% python3 -q
>>> import numpy as np
>>> import numpy.linalg as la
>>> np.set_printoptions(suppress=True, linewidth=160)
>>> data = np.loadtxt("mat.csv", delimiter=",")
>>> data
array([[ 1., -1.,  1., -1.],
       [ 1.,  0.,  0.,  0.],
       [ 1.,  1.,  1.,  1.],
       [ 1.,  2.,  4.,  8.]])
>>> # row 3 is much longer than the rest
>>> A2 = np.array([[2, 0, 1], [2, 0, 2]])
>>> C = np.kron(A2, data)
>>> la.matrix_rank(C)
np.int64(8)
>>> C
array([[ 2., -2.,  2., -2.,  0., -0.,  0., -0.,  1., -1.,  1., -1.],
       [ 2.,  0.,  0.,  0.,  0.,  0.,  0.,  0.,  1.,  0.,  0.,  0.],
       [ 2.,  2.,  2.,  2.,  0.,  0.,  0.,  0.,  1.,  1.,  1.,  1.],
       [ 2.,  4.,  8., 16.,  0.,  0.,  0.,  0.,  1.,  2.,  4.,  8.],
       [ 2., -2.,  2., -2.,  0., -0.,  0., -0.,  2., -2.,  2., -2.],
       [ 2.,  0.,  0.,  0.,  0.,  0.,  0.,  0.,  2.,  0.,  0.,  0.],
       [ 2.,  2.,  2.,  2.,  0.,  0.,  0.,  0.,  2.,  2.,  2.,  2.],
       [ 2.,  4.,  8., 16.,  0.,  0.,  0.,  0.,  2.,  4.,  8., 16.]])
>>> arr = np.load("data.npy")
>>> arr.round(2)
array([[-0.05,  0.18,  0.75],
       [ 0.73, -0.2 ,  0.07],
       [ 0.05,  0.02, -0.64],
       [-0.68, -0.09, -0.03],
       [-0.09, -0.96,  0.12]])
>>> x0 = np.array([2, 0, -3])
>>> y = arr @ x0
>>> np.round(la.solve(arr.T @ arr, arr.T @ y), 2) + 0
array([ 2.,  0., -3.])
>>> rng = np.random.default_rng(2036)
>>> y = y + 0.05 * rng.normal(size=5)
>>> y.round(2)
array([-2.29,  1.2 ,  2.03, -1.29, -0.59])
>>> c, *_ = la.lstsq(arr, y)
>>> [round(float(la.norm(la.solve(arr.T @ arr + lam * np.eye(3), arr.T @ y))), 2) for lam in (0, 1, 10, 100)]
[3.58, 1.79, 0.33, 0.04]
>>> np.round(arr.T @ (y - arr @ c), 2) + 0
array([0., 0., 0.])
>>> c.round()
array([ 2.,  0., -3.])
